>>> import numpy as np
>>> from numpy import linalg as LA
>>> np.set_printoptions(suppress=True, linewidth=100)
>>> def rnd(a):
...     return np.round(a, 3) + 0
... 
>>> rng = np.random.default_rng(66)
>>> K = rng.normal(size=(23, 6)) + 3 * np.array([3, 2, 0, 2, -3, -3])
>>> print(rnd(K))
[[  9.541   5.46   -0.493   4.94  -10.326 -10.552]
 [  9.502   7.12    0.441   6.285  -8.707  -9.126]
 [  9.973   5.224   1.072   5.843  -9.055 -10.225]
 [  9.08    8.471  -0.073   5.6    -8.607  -8.01 ]
 [ 10.04    5.3    -1.18    4.942  -9.059 -11.012]
 [ 10.549   5.331  -0.227   7.622 -10.021  -8.998]
 [  8.319   6.584  -0.676   6.264  -9.818  -8.014]
 [  8.47    4.717   0.261   3.892  -7.41   -8.544]
 [  9.332   6.117   1.227   6.05   -9.196  -9.571]
 [  9.209   7.608  -1.071   6.856  -8.828  -8.573]
 [ 10.489   6.663  -1.062   5.865 -10.526  -8.896]
 [  7.934   7.428   0.374   3.384  -7.707  -9.633]
 [  8.237   7.115   2.004   8.077  -9.652 -10.164]
 [ 10.277   6.248  -1.24    7.552  -9.224  -8.971]
 [  7.626   5.793  -0.4     5.65  -10.119  -9.871]
 [  9.079   5.487  -0.051   6.083  -8.856  -8.37 ]
 [  9.169   7.468   0.626   5.058  -9.339  -8.843]
 [  8.535   7.07   -2.025   6.312  -8.564 -10.347]
 [  7.529   8.196   0.312   6.209 -10.044  -8.249]
 [  8.411   5.451   0.504   7.138  -9.044 -10.512]
 [  8.852   4.485   1.061   5.531 -10.027  -9.961]
 [  8.704   6.518   1.235   6.547 -10.557  -9.951]
 [  9.439   5.43    0.218   4.693 -11.01   -9.109]]
>>> Z = K[[6, 17]].astype(float)
>>> for _ in range(3):
...     z = LA.norm(K[:, None] - Z, axis=-1).argmin(axis=1)
...     Z = np.array([K[z == j].mean(axis=0) for j in range(2)])
... 
>>> print(z)
[1 0 0 0 1 0 0 1 0 0 0 1 0 0 1 0 0 1 0 0 0 0 0]
>>> print(np.abs(Z[1] - Z[0]).argmax())
3
>>> print(rnd(Z))
[[ 9.185  6.442  0.253  6.31  -9.56  -9.15 ]
 [ 8.691  5.961 -0.577  4.853 -8.864 -9.993]]
>>> print(rnd(Z[1] - Z[0]))
[-0.494 -0.481 -0.83  -1.457  0.695 -0.843]
>>> Uu, sig, Vt = LA.svd(K)
>>> print(rnd(sig))
[87.607  5.922  4.929  4.733  3.746  3.362]
>>> A2 = Uu[:, :1] @ np.diag(sig[:1]) @ Vt[:1]
>>> print(rnd(LA.norm(K - A2) / LA.norm(K)))
0.117
>>> th = np.radians(151)
>>> R = np.eye(6)
>>> R[2, 2] = R[4, 4] = np.cos(th)
>>> R[2, 4], R[4, 2] = -np.sin(th), np.sin(th)
>>> print(rnd(R))
[[ 1.     0.     0.     0.     0.     0.   ]
 [ 0.     1.     0.     0.     0.     0.   ]
 [ 0.     0.    -0.875  0.    -0.485  0.   ]
 [ 0.     0.     0.     1.     0.     0.   ]
 [ 0.     0.     0.485  0.    -0.875  0.   ]
 [ 0.     0.     0.     0.     0.     1.   ]]
>>> A2 = K @ R.T
>>> print(rnd(np.abs(A2 - K).max(axis=0)))
[ 0.     0.     7.948  0.    20.745  0.   ]
>>> print(rnd(LA.svd(K, compute_uv=False)), rnd(LA.svd(A2, compute_uv=False)))
[87.607  5.922  4.929  4.733  3.746  3.362] [87.607  5.922  4.929  4.733  3.746  3.362]
>>> E = np.array([[-2, 2, 1, -1, 2, 0, -1],
...     [0, 0, 0, -1, -3, -3, 3],
...     [0, 2, 0, -2, 0, -1, 1],
...     [-2, -3, -2, 2, -1, 3, -1]])
>>> print(E)
[[-2  2  1 -1  2  0 -1]
 [ 0  0  0 -1 -3 -3  3]
 [ 0  2  0 -2  0 -1  1]
 [-2 -3 -2  2 -1  3 -1]]
>>> f, v = E[2], E[1]
>>> print(f @ f)
10
>>> pr = (f @ v) / (f @ f) * f
>>> print(LA.matrix_rank(np.outer(f, v)))
1
>>> print(rnd(v - pr))
[ 0.  -1.6  0.   0.6 -3.  -2.2  2.2]
>>> print(rnd(LA.norm(f + v) ** 2 + LA.norm(f - v) ** 2))
76.0
>>> print(np.outer(f, v))
[[ 0  0  0  0  0  0  0]
 [ 0  0  0 -2 -6 -6  6]
 [ 0  0  0  0  0  0  0]
 [ 0  0  0  2  6  6 -6]
 [ 0  0  0  0  0  0  0]
 [ 0  0  0  1  3  3 -3]
 [ 0  0  0 -1 -3 -3  3]]
>>> A2 = E[0, 0] * E[1:] - np.outer(E[1:, 0], E[0])
>>> print(A2)
[[ 0  0  0  2  6  6 -6]
 [ 0 -4  0  4  0  2 -2]
 [ 0 10  6 -6  6 -6  0]]
>>> print(LA.matrix_rank(A2), LA.matrix_rank(E))
3 4
>>> print(np.flatnonzero(~A2.round(6).any(axis=1)))
[]
>>> x = np.array([1, 1, -2, 1, 0, 3, -2])
>>> h1 = np.maximum(E @ x, 0)
>>> print(h1)
[ 0  0  0 12]
>>> print(E * (h1 > 1e-9)[:, None])
[[ 0  0  0  0  0  0  0]
 [ 0  0  0  0  0  0  0]
 [ 0  0  0  0  0  0  0]
 [-2 -3 -2  2 -1  3 -1]]
>>> print(np.flatnonzero(h1 > 1e-9))
[3]
>>> print(rnd(np.tanh(E @ x)))
[-0.762 -1.    -1.     1.   ]
>>> T = np.stack([E, 4 * E, E[::-1]])
>>> print((T @ E.T).shape)
(3, 4, 4)
>>> Uu, sig, Vt = LA.svd(E, full_matrices=False)
>>> print(rnd(np.sqrt((sig ** 2).sum())), rnd(LA.norm(E)))
9.22 9.22
>>> print(rnd(Uu.T @ Uu))
[[1. 0. 0. 0.]
 [0. 1. 0. 0.]
 [0. 0. 1. 0.]
 [0. 0. 0. 1.]]
>>> print(Uu.shape, sig.shape, Vt.shape)
(4, 4) (4,) (4, 7)
>>> print(np.allclose(Uu * sig @ Vt, E))
True
>>> print(rnd(Uu.T @ E @ Vt.T))
[[6.936 0.    0.    0.   ]
 [0.    5.33  0.    0.   ]
 [0.    0.    2.607 0.   ]
 [0.    0.    0.    1.297]]
>>> print(rnd(np.abs(Vt[0])))
[0.189 0.462 0.228 0.418 0.096 0.608 0.381]
>>> print(np.abs(Uu[:, 0]).round(6).argmax())
3
>>> F = np.loadtxt("arr.csv", delimiter=",")
>>> print(F)
[[1. 1. 3. 9.]
 [9. 1. 1. 3.]
 [3. 9. 1. 1.]
 [1. 3. 9. 1.]]
>>> q, R = LA.qr(F)
>>> print(np.trace(q @ q.T))
4.0
>>> print(rnd(q.T @ q))
[[1. 0. 0. 0.]
 [0. 1. 0. 0.]
 [0. 0. 1. 0.]
 [0. 0. 0. 1.]]
>>> print(rnd(R))
[[-9.592 -4.17  -2.502 -4.17 ]
 [ 0.     8.638  3.423  0.765]
 [ 0.     0.     8.604  3.132]
 [ 0.     0.     0.    -8.013]]
>>> A = np.loadtxt("run4.csv", delimiter=",")
>>> print(A)
[[-1.  1.  1.]
 [ 1. -1.  1.]
 [ 1.  1. -1.]]
>>> # symmetric
>>> ev, vecs = LA.eig(A)
>>> print(rnd(A @ vecs[:, 0] - ev[0] * vecs[:, 0]))
[0. 0. 0.]
>>> print(rnd(np.sort(LA.eigvals(LA.inv(A)))))
[-0.5 -0.5  1. ]
>>> print(rnd(ev))
[ 1. -2. -2.]
>>> print(rnd(np.sort(LA.eigvals(A @ A))))
[1. 4. 4.]
>>> print(rnd(np.prod(ev)))
4.0
>>> A2 = LA.inv(A)
>>> print(A @ A2)
[[1. 0. 0.]
 [0. 1. 0.]
 [0. 0. 1.]]
>>> print(rnd(LA.det(A) * A2))
[[0. 2. 2.]
 [2. 0. 2.]
 [2. 2. 0.]]
>>> print(rnd(LA.det(A) * LA.det(A2)))
1.0
>>> print(rnd(LA.inv(A2)))
[[-1.  1.  1.]
 [ 1. -1.  1.]
 [ 1.  1. -1.]]
>>> print(np.allclose(A2, A.T))
False
>>> print(rnd(LA.eigvals(A)))
[ 1. -2. -2.]
>>> print(rnd(LA.det(A.T)))
4.0
>>> print(rnd(LA.det(2 * A)), rnd(LA.det(A)))
32.0 4.0
>>> f = np.array([-2, -2, 2])
>>> A2 = A + np.outer(f, np.eye(3)[0])
>>> print(rnd(LA.det(A2) / LA.det(A)), rnd(1 + LA.solve(A, f)[0]))
1.0 1.0
>>> print(LA.matrix_rank(LA.inv(A2) - LA.inv(A), tol=1e-8))
1
>>> X = np.load("data.npy")
>>> print(X)
[[-4.  2.  0.  0.  0.  0.  0.]
 [ 2. -1.  2.  0.  0.  0.  0.]
 [ 0.  2.  0.  2.  0.  0.  0.]
 [ 0.  0.  2. -4.  2.  0.  0.]
 [ 0.  0.  0.  2.  5.  2.  0.]
 [ 0.  0.  0.  0.  2.  2.  2.]
 [ 0.  0.  0.  0.  0.  2. -3.]]
>>> ev, vecs = LA.eigh(X)
>>> print(rnd(vecs @ np.diag(ev) @ vecs.T))
[[-4.  2.  0.  0.  0.  0.  0.]
 [ 2. -1.  2.  0.  0.  0.  0.]
 [ 0.  2.  0.  2.  0.  0.  0.]
 [ 0.  0.  2. -4.  2.  0.  0.]
 [ 0.  0.  0.  2.  5.  2.  0.]
 [ 0.  0.  0.  0.  2.  2.  2.]
 [ 0.  0.  0.  0.  0.  2. -3.]]
>>> print((ev > 1e-8).sum(), (ev < -1e-8).sum())
3 4
>>> print(rnd(ev.sum()), np.trace(X))
-5.0 -5.0
>>> print(rnd(ev))
[-5.546 -4.855 -3.741 -1.234  1.706  2.257  6.414]
>>> print(rnd(LA.eigvalsh(X + -3 * np.eye(7))))
[-8.546 -7.855 -6.741 -4.234 -1.294 -0.743  3.414]
>>> print(rnd(vecs.T @ vecs))
[[1. 0. 0. 0. 0. 0. 0.]
 [0. 1. 0. 0. 0. 0. 0.]
 [0. 0. 1. 0. 0. 0. 0.]
 [0. 0. 0. 1. 0. 0. 0.]
 [0. 0. 0. 0. 1. 0. 0.]
 [0. 0. 0. 0. 0. 1. 0.]
 [0. 0. 0. 0. 0. 0. 1.]]
>>> print(rnd(LA.svd(X, compute_uv=False)))
[6.414 5.546 4.855 3.741 2.257 1.706 1.234]
>>> A2 = LA.inv(X)
>>> print(rnd(X @ A2))
[[1. 0. 0. 0. 0. 0. 0.]
 [0. 1. 0. 0. 0. 0. 0.]
 [0. 0. 1. 0. 0. 0. 0.]
 [0. 0. 0. 1. 0. 0. 0.]
 [0. 0. 0. 0. 1. 0. 0.]
 [0. 0. 0. 0. 0. 1. 0.]
 [0. 0. 0. 0. 0. 0. 1.]]
>>> print(rnd(LA.det(X) * A2))
[[-920. -304.  768.  304. -160.   96.   64.]
 [-304. -608. 1536.  608. -320.  192.  128.]
 [ 768. 1536.    0.    0.    0.    0.    0.]
 [ 304.  608.    0. -608.  320. -192. -128.]
 [-160. -320.    0.  320.  640. -384. -256.]
 [  96.  192.    0. -192. -384. 1152.  768.]
 [  64.  128.    0. -128. -256.  768. -512.]]
>>> print(rnd(LA.cond(X)))
5.196
>>> print(rnd(LA.slogdet(X)[0]))
1.0
>>> print(rnd(LA.det(X) * LA.det(A2)))
1.0
>>> q, vecs = LA.qr(X[:, :5])[0], LA.qr(X[:, 5:])[0]
>>> sig = LA.svd(q.T @ vecs, compute_uv=False)
>>> print(rnd(LA.norm(q @ q.T - vecs @ vecs.T, 2)))
1.0
>>> print(rnd(np.degrees(np.arccos(sig.clip(0, 1)))))
[36.986 84.622]
>>> print((sig > 0.9).sum())
0
>>> f = np.array([-3, -2, 2, 0, -2, 1, 3])
>>> A2 = X + np.outer(f, np.eye(7)[0])
>>> print(rnd(LA.det(A2) / LA.det(X)), rnd(1 + LA.solve(X, f)[0]))
2.794 2.794
>>> print(LA.matrix_rank(A2 - X))
1
>>> print([round(float(LA.det(X[:i, :i])), 2) + 0 for i in range(1, 8)])
[-4.0, 0.0, 16.0, -64.0, -384.0, -512.0, 3072.0]
>>> m1 = np.load("sample7.npy")
>>> print(m1)
[[ -1.489  -2.481  -0.447]
 [ -9.467 -14.359  -0.639]
 [ -3.361  -2.04   -4.402]
 [ 14.873  17.572   0.874]
 [  2.184  -0.821   3.176]
 [ -1.09   -2.511  -1.991]
 [ -5.563  -2.784  -1.331]
 [ -8.661  -9.797   0.245]
 [  3.745  10.894   0.565]
 [  5.836   3.457   0.059]
 [ -6.252  -5.905  -1.967]
 [ -4.738  -5.206   2.805]
 [ -4.428 -16.65    0.336]
 [  3.42   -7.712   3.077]
 [-14.355 -15.925  -2.767]
 [ -0.771 -13.954  -1.266]
 [  8.625   5.322   1.972]]
>>> q, R = LA.qr(X)
>>> print(rnd(np.abs(np.diag(R))))
[4.472 2.    2.683 3.333 5.2   2.348 3.145]
>>> print(rnd(q.T @ q))
[[1. 0. 0. 0. 0. 0. 0.]
 [0. 1. 0. 0. 0. 0. 0.]
 [0. 0. 1. 0. 0. 0. 0.]
 [0. 0. 0. 1. 0. 0. 0.]
 [0. 0. 0. 0. 1. 0. 0.]
 [0. 0. 0. 0. 0. 1. 0.]
 [0. 0. 0. 0. 0. 0. 1.]]
>>> print(rnd(R))
[[ 4.472 -2.236  0.894  0.     0.     0.     0.   ]
 [ 0.    -2.     0.    -2.     0.     0.     0.   ]
 [ 0.     0.     2.683 -2.981  1.491  0.     0.   ]
 [ 0.     0.     0.     3.333  1.933  1.2    0.   ]
 [ 0.     0.     0.     0.    -5.2   -2.246 -0.769]
 [ 0.     0.     0.     0.     0.    -2.348  1.587]
 [ 0.     0.     0.     0.     0.     0.    -3.145]]
>>> print(rnd(q @ R))
[[-4.  2.  0.  0.  0.  0.  0.]
 [ 2. -1.  2.  0.  0.  0.  0.]
 [ 0.  2.  0.  2.  0.  0.  0.]
 [ 0.  0.  2. -4.  2.  0.  0.]
 [ 0.  0.  0.  2.  5.  2.  0.]
 [ 0.  0.  0.  0.  2.  2.  2.]
 [ 0.  0.  0.  0.  0.  2. -3.]]
